>>> import numpy as np
>>> np.set_printoptions(suppress=True, linewidth=200)
>>> m1 = np.loadtxt("mat.csv", delimiter=",")
>>> m1
array([[ 1.,  0.,  0.,  0.,  0.,  0.,  0.,  0.,  0.,  0.,  0.,  0.,  0.,  0.,  0.,  0.],
       [-1.,  1.,  0.,  0.,  0.,  0.,  0.,  0.,  0.,  0.,  0.,  0.,  0.,  0.,  0.,  0.],
       [ 3., -1.,  1.,  0.,  0.,  0.,  0.,  0.,  0.,  0.,  0.,  0.,  0.,  0.,  0.,  0.],
       [ 3.,  0., -1.,  1.,  0.,  0.,  0.,  0.,  0.,  0.,  0.,  0.,  0.,  0.,  0.,  0.],
       [ 1.,  1., -3.,  0.,  1.,  0.,  0.,  0.,  0.,  0.,  0.,  0.,  0.,  0.,  0.,  0.],
       [ 1.,  3., -1., -3.,  0.,  1.,  0.,  0.,  0.,  0.,  0.,  0.,  0.,  0.,  0.,  0.],
       [ 2.,  0., -1., -2., -2.,  1.,  1.,  0.,  0.,  0.,  0.,  0.,  0.,  0.,  0.,  0.],
       [ 3.,  0.,  1.,  3., -2.,  2.,  2.,  1.,  0.,  0.,  0.,  0.,  0.,  0.,  0.,  0.],
       [ 0., -3.,  0.,  0.,  0.,  3.,  2.,  1.,  1.,  0.,  0.,  0.,  0.,  0.,  0.,  0.],
       [-3.,  2., -1.,  2.,  2., -2., -3., -1.,  3.,  1.,  0.,  0.,  0.,  0.,  0.,  0.],
       [ 2.,  1.,  2., -2., -1.,  3., -1.,  2.,  1., -3.,  1.,  0.,  0.,  0.,  0.,  0.],
       [-1.,  0.,  1.,  3., -3.,  0., -2.,  3., -2.,  0.,  3.,  1.,  0.,  0.,  0.,  0.],
       [-3.,  0., -2., -2.,  3., -1.,  0.,  3.,  1.,  2.,  2., -3.,  1.,  0.,  0.,  0.],
       [ 0.,  1.,  3.,  0.,  3., -3.,  3., -1.,  0., -1., -1., -1.,  2.,  1.,  0.,  0.],
       [ 1.,  0.,  1.,  1.,  1., -1.,  2., -3., -2., -1.,  1.,  0.,  0., -3.,  1.,  0.],
       [-1.,  2., -2.,  0., -1., -3., -2., -2., -2.,  3., -3., -3., -3.,  3.,  2.,  1.]])
>>> C2 = m1.T @ m1
>>> np.allclose(C2, C2.T)
True
>>> (m1 @ m1.T).shape
(16, 16)
